In [1]: import numpy as np

In [2]: from numpy import linalg as LA

In [3]: np.set_printoptions(precision=2, suppress=True, linewidth=120)

In [4]: mat = np.loadtxt("a.csv", delimiter=",")

In [5]: print(mat)
[[ 1.77  0.42  0.22 -1.63  3.79  2.81  1.    1.98 -4.2  -3.99 -2.37 -2.58]
 [-0.39 -0.48 -0.32 -1.16  0.43  3.73 -0.06  1.21  0.09 -0.98 -0.77 -1.41]
 [-2.67 -0.79 -1.   -1.92 -5.18  3.98  0.4  -2.52  5.11  2.23  2.4   0.09]
 [ 0.32 -0.86  0.17  0.79  3.69  2.48 -2.04  4.57 -1.61 -1.4  -2.81 -1.28]
 [ 3.68  1.32  0.88 -0.29  6.36 -1.31  1.27  2.31 -7.41 -5.09 -3.21 -2.09]
 [-0.4   1.51 -0.39 -1.9  -5.88 -3.06  3.59 -7.52  2.32  1.68  4.41  1.63]
 [-2.79 -1.06 -0.78 -0.49 -4.51  2.69 -0.78 -1.29  5.3   3.09  2.    0.77]
 [-1.21 -0.39 -0.6  -1.82 -2.2   3.6   0.6  -0.99  1.98  0.19  0.81 -0.78]
 [-1.76 -0.55 -0.88 -2.72 -3.29  5.39  0.92 -1.52  2.98  0.31  1.22 -1.19]
 [-0.04 -1.39 -0.12 -0.39  4.11  6.18 -2.12  5.8  -1.47 -2.4  -3.6  -2.7 ]
 [ 2.    0.33  0.91  2.38  4.79 -3.49 -1.32  3.23 -3.9  -1.41 -2.43  0.21]
 [-0.68 -1.42  0.33  3.01  2.49 -0.21 -3.74  4.8   0.7   1.38 -1.96  0.7 ]
 [-1.03 -0.69 -0.61 -2.1  -0.68  5.51  0.17  0.68  1.09 -0.9  -0.43 -1.77]
 [ 2.1   0.6   0.72  1.    4.12 -2.2  -0.11  1.99 -4.13 -2.23 -2.01 -0.48]
 [-1.33 -1.58  0.03  2.1   1.4   1.6  -3.4   4.28  1.71  1.51 -1.58  0.28]
 [-3.43 -1.29 -1.07 -1.37 -5.6   4.52 -0.52 -1.79  6.3   3.2   2.37  0.41]
 [-2.59 -1.41 -0.81 -0.83 -3.06  4.58 -1.19  0.41  4.39  2.01  0.79 -0.21]
 [-0.89 -0.14 -0.12  0.82 -1.91 -1.38 -0.52 -1.01  2.08  2.    1.19  1.32]
 [-3.49 -2.72 -1.18 -1.78 -1.51 10.69 -2.64  4.01  4.76  0.81 -1.17 -2.31]
 [ 0.1   1.36  0.14  0.4  -4.15 -6.21  2.09 -5.8   1.51  2.36  3.6   2.72]
 [-0.62 -0.17 -0.27 -0.94 -1.12  1.82  0.32 -0.52  1.01  0.08  0.38 -0.36]
 [ 0.9   2.18  0.   -1.48 -4.39 -5.41  4.23 -7.66  0.1   0.69  4.    1.72]]

In [6]: Y = np.c_[mat[:, :4] @ np.array([[-2, 5, 3, 1], [-2, -2, 0, -3], [-2, 4, -4, 0], [-3, -5, -1, 2]]), np.array([1, 0, 2, 0, 0, 1, 2, 1, 2, 2, 2, 1, 2, 2, 1, 2, 2, 0, 0, 0, 0, 0])]

In [7]: Y
Out[7]: 
array([[  0.07,  17.04,   6.06,  -2.75,   1.  ],
       [  5.86,   3.53,   1.27,  -1.27,   0.  ],
       [ 14.68,  -6.17,  -2.09,  -4.14,   2.  ],
       [ -1.63,   0.05,  -0.51,   4.48,   0.  ],
       [-10.89,  20.73,   7.81,  -0.86,   0.  ],
       [  4.26,   2.92,   2.26,  -8.73,   1.  ],
       [ 10.73, -12.5 ,  -4.76,  -0.59,   2.  ],
       [  9.86,   1.43,   0.59,  -3.68,   1.  ],
       [ 14.54,   2.38,   0.96,  -5.55,   2.  ],
       [  4.27,   4.05,   0.75,   3.35,   2.  ],
       [-13.62,   1.08,  -0.02,   5.77,   2.  ],
       [ -5.49, -14.29,  -6.37,   9.6 ,   1.  ],
       [ 10.96,   4.29,   1.45,  -3.16,   2.  ],
       [ -9.84,   7.18,   2.42,   2.3 ,   2.  ],
       [ -0.54, -13.87,  -6.21,   7.61,   1.  ],
       [ 15.69, -12.  ,  -4.64,  -2.3 ,   2.  ],
       [ 12.11,  -9.22,  -3.7 ,  -0.02,   2.  ],
       [ -0.16,  -8.75,  -3.01,   1.17,   0.  ],
       [ 20.12,  -7.83,  -3.97,   1.11,   0.  ],
       [ -4.4 ,  -3.66,  -0.66,  -3.18,   0.  ],
       [  4.94,   0.86,   0.16,  -1.99,   0.  ],
       [ -1.72,   7.54,   4.18,  -8.6 ,   0.  ]])

In [8]: np.round(LA.lstsq(mat, Y[:, 0])[0], 2) + 0
Out[8]: array([-2., -2., -2., -3.,  0.,  0.,  0.,  0.,  0.,  0.,  0.,  0.])

In [9]: LA.norm(LA.qr(mat)[0].T @ Y, axis=0) ** 2 / ((Y ** 2).sum(axis=0) + 1e-12)
Out[9]: array([1.  , 1.  , 1.  , 1.  , 0.59])

In [10]: O, Rm = LA.qr(Y)

In [11]: print(np.round(O @ Rm, 2) + 0)
[[  0.07  17.04   6.06  -2.75   1.  ]
 [  5.86   3.53   1.27  -1.27   0.  ]
 [ 14.68  -6.17  -2.09  -4.14   2.  ]
 [ -1.63   0.05  -0.51   4.48   0.  ]
 [-10.89  20.73   7.81  -0.86   0.  ]
 [  4.26   2.92   2.26  -8.73   1.  ]
 [ 10.73 -12.5   -4.76  -0.59   2.  ]
 [  9.86   1.43   0.59  -3.68   1.  ]
 [ 14.54   2.38   0.96  -5.55   2.  ]
 [  4.27   4.05   0.75   3.35   2.  ]
 [-13.62   1.08  -0.02   5.77   2.  ]
 [ -5.49 -14.29  -6.37   9.6    1.  ]
 [ 10.96   4.29   1.45  -3.16   2.  ]
 [ -9.84   7.18   2.42   2.3    2.  ]
 [ -0.54 -13.87  -6.21   7.61   1.  ]
 [ 15.69 -12.    -4.64  -2.3    2.  ]
 [ 12.11  -9.22  -3.7   -0.02   2.  ]
 [ -0.16  -8.75  -3.01   1.17   0.  ]
 [ 20.12  -7.83  -3.97   1.11   0.  ]
 [ -4.4   -3.66  -0.66  -3.18   0.  ]
 [  4.94   0.86   0.16  -1.99   0.  ]
 [ -1.72   7.54   4.18  -8.6    0.  ]]

In [12]: m1 = np.load("data.npy")

In [13]: m1
Out[13]: 
array([[8, 2, 2, 7, 2, 2],
       [7, 2, 3, 0, 6, 4],
       [8, 4, 5, 9, 5, 6],
       [2, 2, 1, 5, 5, 8],
       [9, 5, 9, 7, 9, 4],
       [0, 2, 8, 7, 7, 4],
       [7, 0, 8, 5, 8, 6],
       [6, 0, 5, 4, 5, 3],
       [8, 4, 5, 9, 5, 6],
       [4, 9, 2, 9, 6, 8]])

In [14]: Y = np.c_[m1[:, :4] @ np.array([[0, 2, 1, -2], [-2, 0, -2, 0], [1, 1, -1, 1], [-1, 2, -1, 2]]), np.array([-1, 2, -3, -3, -3, 2, 2, 0, -2, 2])]

In [15]: Y
Out[15]: 
array([[ -9,  32,  -5,   0,  -1],
       [ -1,  17,   0, -11,   2],
       [-12,  39, -14,   7,  -3],
       [ -8,  15,  -8,   7,  -3],
       [ -8,  41, -17,   5,  -3],
       [ -3,  22, -19,  22,   2],
       [  3,  32,  -6,   4,   2],
       [  1,  25,  -3,   1,   0],
       [-12,  39, -14,   7,  -2],
       [-25,  28, -25,  12,   2]])

In [16]: np.round(LA.lstsq(m1, Y[:, 0])[0], 2) + 0
Out[16]: array([ 0., -2.,  1., -1.,  0.,  0.])

In [17]: np.round(LA.norm(Y - m1 @ LA.lstsq(m1, Y)[0], axis=0), 2) + 0
Out[17]: array([0.  , 0.  , 0.  , 0.  , 5.85])

In [18]: LA.matrix_rank(np.c_[m1, Y])
Out[18]: np.int64(7)

In [19]: LA.norm(LA.qr(m1)[0].T @ Y, axis=0) ** 2 / ((Y ** 2).sum(axis=0) + 1e-12)
Out[19]: array([1.  , 1.  , 1.  , 1.  , 0.29])

In [20]: blk = np.stack([Y, -3 * Y, Y[::-1]])

In [21]: (blk @ Y.T).shape
Out[21]: (3, 10, 10)

In [22]: f, g = m1[1], m1[4]

In [23]: f @ g
Out[23]: np.int64(170)

In [24]: f @ f
Out[24]: np.int64(114)

In [25]: pr = (f @ g) / (f @ f) * f

In [26]: round((g - pr) @ f, 2)
Out[26]: np.float64(-0.0)

In [27]: g - pr
Out[27]: array([-1.44,  2.02,  4.53,  7.  ,  0.05, -1.96])

In [28]: K = np.load("case7.npy")

In [29]: print(K)
[[ 2  0  0  0  0  0  0  0  0]
 [ 1  1  0  0  0  0  0  0  0]
 [-3 -2  0  0  0  0  0  0  0]
 [ 2  5 -1 -4  0  0  0  0  0]
 [ 1 -2  3 -3  5  0  0  0  0]
 [-3 -1 -5  5  3  2  0  0  0]
 [-1 -3 -1  0  4  4  4  0  0]
 [-3  0 -5  0 -4 -5 -4 -2  0]
 [-2  3  1  1  5  0  4  4 -2]]

In [30]: # null space of dimension 1

In [31]: print(np.sort(LA.eigvals(K)))
[-4. -2. -2.  0.  1.  2.  2.  4.  5.]

In [32]: LA.matrix_rank(K - K[0, 0] * np.eye(9))
Out[32]: np.int64(8)

In [33]: K @ K
Out[33]: 
array([[  4,   0,   0,   0,   0,   0,   0,   0,   0],
       [  3,   1,   0,   0,   0,   0,   0,   0,   0],
       [ -8,  -2,   0,   0,   0,   0,   0,   0,   0],
       [  4, -13,   4,  16,   0,   0,   0,   0,   0],
       [-10, -33,  18,  -3,  25,   0,   0,   0,   0],
       [ 15,  26,  -6, -19,  21,   4,   0,   0,   0],
       [-14, -25, -12,   8,  48,  24,  16,   0,   0],
       [ 30,  35,  27, -13, -43, -16,  -8,   4,   0],
       [ -9, -22, -12, -21,  15,  -4,  -8, -16,   4]])

In [34]: rank = LA.matrix_rank(K)

In [35]: rank
Out[35]: np.int64(8)

In [36]: null = LA.svd(K)[2][rank:].T

In [37]: [int(LA.matrix_rank(K[:i])) for i in range(1, len(K) + 1)]
Out[37]: [1, 2, 2, 3, 4, 5, 6, 7, 8]

In [38]: [int(LA.matrix_rank(np.delete(K, i, axis=0))) for i in range(9)]
Out[38]: [8, 8, 8, 7, 7, 7, 7, 7, 7]

In [39]: U, sigma, vt = LA.svd(K)

In [40]: evecs = vt[:(sigma > 1e-8).sum()]

In [41]: rng = np.random.default_rng(52351)

In [42]: vec = K[5] + -3 * K[0] + rng.integers(2) * np.eye(9)[7]

In [43]: vec
Out[43]: array([-9., -1., -5.,  5.,  3.,  2.,  0.,  0.,  0.])

In [44]: LA.matrix_rank(np.vstack([K, vec]))
Out[44]: np.int64(8)

In [45]: round(float(LA.norm(vec - evecs.T @ evecs @ vec)), 2)
Out[45]: 0.0

In [46]: np.round(evecs.T @ evecs, 2) + 0
Out[46]: 
array([[ 1.  ,  0.  ,  0.  ,  0.  ,  0.  ,  0.  ,  0.  ,  0.  ,  0.  ],
       [ 0.  ,  1.  ,  0.  ,  0.  ,  0.  ,  0.  ,  0.  ,  0.  ,  0.  ],
       [ 0.  ,  0.  ,  1.  ,  0.  ,  0.  , -0.01,  0.01,  0.01,  0.05],
       [ 0.  ,  0.  ,  0.  ,  1.  ,  0.  ,  0.  ,  0.  ,  0.  , -0.01],
       [ 0.  ,  0.  ,  0.  ,  0.  ,  1.  ,  0.01, -0.01, -0.01, -0.04],
       [ 0.  ,  0.  , -0.01,  0.  ,  0.01,  0.95,  0.04,  0.06,  0.2 ],
       [ 0.  ,  0.  ,  0.01,  0.  , -0.01,  0.04,  0.97, -0.04, -0.15],
       [ 0.  ,  0.  ,  0.01,  0.  , -0.01,  0.06, -0.04,  0.93, -0.24],
       [ 0.  ,  0.  ,  0.05, -0.01, -0.04,  0.2 , -0.15, -0.24,  0.15]])

In [47]: F = np.loadtxt("layer11.csv", delimiter=",")

In [48]: F
Out[48]: 
array([[1., 0., 0., 0., 0., 0., 0., 0., 0., 0.],
       [9., 1., 0., 0., 0., 0., 0., 0., 0., 0.],
       [9., 7., 1., 0., 0., 0., 0., 0., 0., 0.],
       [1., 1., 1., 1., 0., 0., 0., 0., 0., 0.],
       [4., 7., 3., 9., 1., 0., 0., 0., 0., 0.],
       [2., 5., 5., 6., 0., 1., 0., 0., 0., 0.],
       [8., 1., 5., 9., 0., 1., 1., 0., 0., 0.],
       [7., 0., 0., 7., 4., 5., 3., 1., 0., 0.],
       [0., 2., 6., 6., 5., 3., 0., 4., 1., 0.],
       [4., 0., 9., 4., 7., 6., 1., 5., 3., 1.]])

In [49]: # triangular

In [50]: LA.matrix_rank(F - F[0, 0] * np.eye(10))
Out[50]: np.int64(8)

In [51]: F @ F
Out[51]: 
array([[  1.,   0.,   0.,   0.,   0.,   0.,   0.,   0.,   0.,   0.],
       [ 18.,   1.,   0.,   0.,   0.,   0.,   0.,   0.,   0.,   0.],
       [ 81.,  14.,   1.,   0.,   0.,   0.,   0.,   0.,   0.,   0.],
       [ 20.,   9.,   2.,   1.,   0.,   0.,   0.,   0.,   0.,   0.],
       [107.,  44.,  15.,  18.,   1.,   0.,   0.,   0.,   0.,   0.],
       [100.,  51.,  16.,  12.,   0.,   1.,   0.,   0.,   0.,   0.],
       [ 81.,  51.,  24.,  24.,   0.,   2.,   1.,   0.,   0.,   0.],
       [ 71.,  63.,  59., 107.,   8.,  13.,   6.,   1.,   0.,   0.],
       [132., 102.,  48., 103.,  26.,  26.,  12.,   8.,   1.,   0.],
       [176., 153.,  96., 169.,  49.,  47.,  17.,  22.,   6.,   1.]])

In [52]: round(float(LA.norm(F, 2) / LA.norm(F)), 2)
Out[52]: 0.8

In [53]: print([round(float(x), 2) for x in LA.svd(F, compute_uv=False)[:3]])
[27.23, 14.3, 10.37]

In [54]: np.argsort(-LA.norm(F, axis=0).round(6), kind="stable")[:3]
Out[54]: array([0, 3, 2])

In [55]: vec = np.array([0, -4, -7, -7, -3, 1, -2, -6, -8, -6])

In [56]: a = np.maximum(F @ vec, 0)

In [57]: F.T @ a
Out[57]: array([0., 0., 0., 0., 0., 0., 0., 0., 0., 0.])

In [58]: np.tanh(F @ vec)
Out[58]: array([ 0., -1., -1., -1., -1., -1., -1., -1., -1., -1.])

In [59]: np.flatnonzero(a > 1e-9)
Out[59]: array([], dtype=int64)

In [60]: np.maximum(F @ vec, 0) - np.maximum(-F @ vec, 0)
Out[60]: array([   0.,   -4.,  -35.,  -18., -115.,  -96., -103.,  -68., -136., -168.])

In [61]: Y = np.array([[6, 4, -4, 0], [8, -4, 8, -7], [-7, -2, -4, -8], [-2, -8, 3, -1]])

In [62]: Z = np.array([[2, -8, -1, -7, -8, 4, -3, 6],
    ...:     [-2, 0, 5, 4, 2, -3, -4, 0],
    ...:     [-7, -8, 2, -3, -2, 1, 7, 7],
    ...:     [-3, 0, 0, 9, -4, 0, -2, 4],
    ...:     [-9, 7, 2, 4, -1, -7, -9, -8],
    ...:     [9, -7, -8, 7, -2, -1, 7, 2],
    ...:     [6, 5, 5, -4, 0, -1, 5, 2],
    ...:     [-5, -5, 8, -7, 6, 7, 0, -5]])

In [63]: feats = np.block([[Y, np.zeros((4, 8))], [np.zeros((8, 4)), Z]])

In [64]: print(feats)
[[ 6.  4. -4.  0.  0.  0.  0.  0.  0.  0.  0.  0.]
 [ 8. -4.  8. -7.  0.  0.  0.  0.  0.  0.  0.  0.]
 [-7. -2. -4. -8.  0.  0.  0.  0.  0.  0.  0.  0.]
 [-2. -8.  3. -1.  0.  0.  0.  0.  0.  0.  0.  0.]
 [ 0.  0.  0.  0.  2. -8. -1. -7. -8.  4. -3.  6.]
 [ 0.  0.  0.  0. -2.  0.  5.  4.  2. -3. -4.  0.]
 [ 0.  0.  0.  0. -7. -8.  2. -3. -2.  1.  7.  7.]
 [ 0.  0.  0.  0. -3.  0.  0.  9. -4.  0. -2.  4.]
 [ 0.  0.  0.  0. -9.  7.  2.  4. -1. -7. -9. -8.]
 [ 0.  0.  0.  0.  9. -7. -8.  7. -2. -1.  7.  2.]
 [ 0.  0.  0.  0.  6.  5.  5. -4.  0. -1.  5.  2.]
 [ 0.  0.  0.  0. -5. -5.  8. -7.  6.  7.  0. -5.]]

In [65]: # 2 groups of indices that never mix

In [66]: Y = feats / LA.norm(feats, axis=1, keepdims=True)

In [67]: cov = Y @ Y.T

In [68]: cov.round(2) + 0
Out[68]: 
array([[ 1.  ,  0.  , -0.36, -0.77,  0.  ,  0.  ,  0.  ,  0.  ,  0.  ,  0.  ,  0.  ,  0.  ],
       [ 0.  ,  1.  , -0.15,  0.38,  0.  ,  0.  ,  0.  ,  0.  ,  0.  ,  0.  ,  0.  ,  0.  ],
       [-0.36, -0.15,  1.  ,  0.26,  0.  ,  0.  ,  0.  ,  0.  ,  0.  ,  0.  ,  0.  ,  0.  ],
       [-0.77,  0.38,  0.26,  1.  ,  0.  ,  0.  ,  0.  ,  0.  ,  0.  ,  0.  ,  0.  ,  0.  ],
       [ 0.  ,  0.  ,  0.  ,  0.  ,  1.  , -0.4 ,  0.47, -0.04, -0.5 ,  0.13, -0.07,  0.08],
       [ 0.  ,  0.  ,  0.  ,  0.  , -0.4 ,  1.  , -0.18,  0.43,  0.62, -0.4 , -0.2 ,  0.09],
       [ 0.  ,  0.  ,  0.  ,  0.  ,  0.47, -0.18,  1.  ,  0.09, -0.44,  0.08, -0.07,  0.29],
       [ 0.  ,  0.  ,  0.  ,  0.  , -0.04,  0.43,  0.09,  1.  ,  0.25,  0.2 , -0.43, -0.5 ],
       [ 0.  ,  0.  ,  0.  ,  0.  , -0.5 ,  0.62, -0.44,  0.25,  1.  , -0.58, -0.37, -0.06],
       [ 0.  ,  0.  ,  0.  ,  0.  ,  0.13, -0.4 ,  0.08,  0.2 , -0.58,  1.  , -0.05, -0.53],
       [ 0.  ,  0.  ,  0.  ,  0.  , -0.07, -0.2 , -0.07, -0.43, -0.37, -0.05,  1.  , -0.02],
       [ 0.  ,  0.  ,  0.  ,  0.  ,  0.08,  0.09,  0.29, -0.5 , -0.06, -0.53, -0.02,  1.  ]])

In [69]: cov[0].round(2) + 0
Out[69]: array([ 1.  ,  0.  , -0.36, -0.77,  0.  ,  0.  ,  0.  ,  0.  ,  0.  ,  0.  ,  0.  ,  0.  ])

In [70]: np.degrees(np.arccos(np.clip(cov[0, 6], -1, 1)))
Out[70]: np.float64(90.0)

In [71]: (np.abs(cov) > 0.9).astype(int)
Out[71]: 
array([[1, 0, 0, 0, 0, 0, 0, 0, 0, 0, 0, 0],
       [0, 1, 0, 0, 0, 0, 0, 0, 0, 0, 0, 0],
       [0, 0, 1, 0, 0, 0, 0, 0, 0, 0, 0, 0],
       [0, 0, 0, 1, 0, 0, 0, 0, 0, 0, 0, 0],
       [0, 0, 0, 0, 1, 0, 0, 0, 0, 0, 0, 0],
       [0, 0, 0, 0, 0, 1, 0, 0, 0, 0, 0, 0],
       [0, 0, 0, 0, 0, 0, 1, 0, 0, 0, 0, 0],
       [0, 0, 0, 0, 0, 0, 0, 1, 0, 0, 0, 0],
       [0, 0, 0, 0, 0, 0, 0, 0, 1, 0, 0, 0],
       [0, 0, 0, 0, 0, 0, 0, 0, 0, 1, 0, 0],
       [0, 0, 0, 0, 0, 0, 0, 0, 0, 0, 1, 0],
       [0, 0, 0, 0, 0, 0, 0, 0, 0, 0, 0, 1]])
